$ python -q
>>> import numpy as np
>>> import numpy.linalg as la
>>> np.set_printoptions(precision=2, suppress=True, linewidth=140)
>>> M = np.loadtxt("arr.csv", delimiter=",")
>>> print(M)
[[-3.61 -1.46  0.89]
 [ 1.71 -3.09  1.87]
 [ 0.    2.07  3.42]]
>>> print(round(float(la.det(M[::-1])), 2))
-64.0
>>> print(round(np.einsum("ij,ji->", M, M), 2))
37.08
>>> print(np.kron(np.eye(2, dtype=int), M))
[[-3.61 -1.46  0.89 -0.   -0.    0.  ]
 [ 1.71 -3.09  1.87  0.   -0.    0.  ]
 [ 0.    2.07  3.42  0.    0.    0.  ]
 [-0.   -0.    0.   -3.61 -1.46  0.89]
 [ 0.   -0.    0.    1.71 -3.09  1.87]
 [ 0.    0.    0.    0.    2.07  3.42]]
>>> print(np.round(np.einsum("ii->", M), 2))
-3.29
>>> Q, r_ = la.qr(M)
>>> print(r_.round(2) + 0)
[[4. 0. 0.]
 [0. 4. 0.]
 [0. 0. 4.]]
>>> print(np.allclose(r_.T @ r_, M.T @ M))
True
>>> print(np.round(np.trace(Q @ Q.T), 2))
3.0
>>> print(Q)
[[-0.9  -0.37  0.22]
 [ 0.43 -0.77  0.47]
 [ 0.    0.52  0.86]]
>>> print(np.allclose(M @ M.T, M.T @ M))
True
>>> la.determinant(M)
Traceback (most recent call last):
  File "<python-input-15>", line 1, in <module>
    la.determinant(M)
    ^^^^^^^^^^^^^^
AttributeError: module 'numpy.linalg' has no attribute 'determinant'
>>> print(la.matrix_power(M, 3))
[[-18.21 -57.56  21.25]
 [ 60.24 -12.56  17.6 ]
 [-11.66  25.01  57.75]]
>>> print(M @ M)
[[ 10.56  11.66  -2.92]
 [-11.48  10.93   2.14]
 [  3.55   0.68  15.59]]
>>> print(np.round(np.abs(la.eigvals(M)).max(), 2))
4.0
>>> A2 = la.inv(M)
>>> print(np.round(la.det(M) * A2, 2) + 0)
[[-14.46   6.85   0.  ]
 [ -5.86 -12.37   8.29]
 [  3.55   7.49  13.68]]
>>> print(np.round(la.slogdet(M)[0], 2))
1.0
>>> rng = np.random.default_rng(594)
>>> ang = np.sort(rng.uniform(-2, 2, 18))
>>> X = np.c_[ang, ang ** 2, ang ** 3] @ np.array([[3, 0, 1, 8, 0], [1, 0, 5, 6, 4], [3, 1, 8, 8, 2]])
>>> print(X.round(2) + 0)
[[-24.03  -7.33 -41.69 -51.52   0.44]
 [-20.47  -6.11 -33.99 -43.45   1.15]
 [-18.96  -5.6  -30.78 -40.06   1.42]
 [-10.31  -2.69 -13.25 -21.05   2.36]
 [-10.07  -2.61 -12.79 -20.54   2.36]
 [ -5.56  -1.17  -4.86 -11.13   2.1 ]
 [ -5.29  -1.09  -4.43 -10.57   2.05]
 [ -4.27  -0.78  -2.94  -8.54   1.83]
 [ -1.42  -0.09  -0.17  -3.11   0.63]
 [ -1.24  -0.07  -0.11  -2.77   0.52]
 [ -0.58  -0.01  -0.06  -1.41   0.14]
 [ -0.46   0.    -0.06  -1.14   0.09]
 [  0.56   0.01   0.36   1.58   0.13]
 [  9.84   1.64  21.22  30.86   8.83]
 [ 11.54   2.04  25.64  36.13  10.52]
 [ 15.37   2.99  35.74  47.9   14.28]
 [ 24.03   5.26  58.96  74.16  22.62]
 [ 25.35   5.62  62.54  78.15  23.88]]
>>> # null space of dimension 2
>>> U, sv, VT = la.svd(X)
>>> print(sv.round(2) + 0)
[204.33  27.33   7.57   0.     0.  ]
>>> A2 = U[:, :3] @ np.diag(sv[:3]) @ VT[:3]
>>> print(la.matrix_rank(X, rtol=0.05))
2
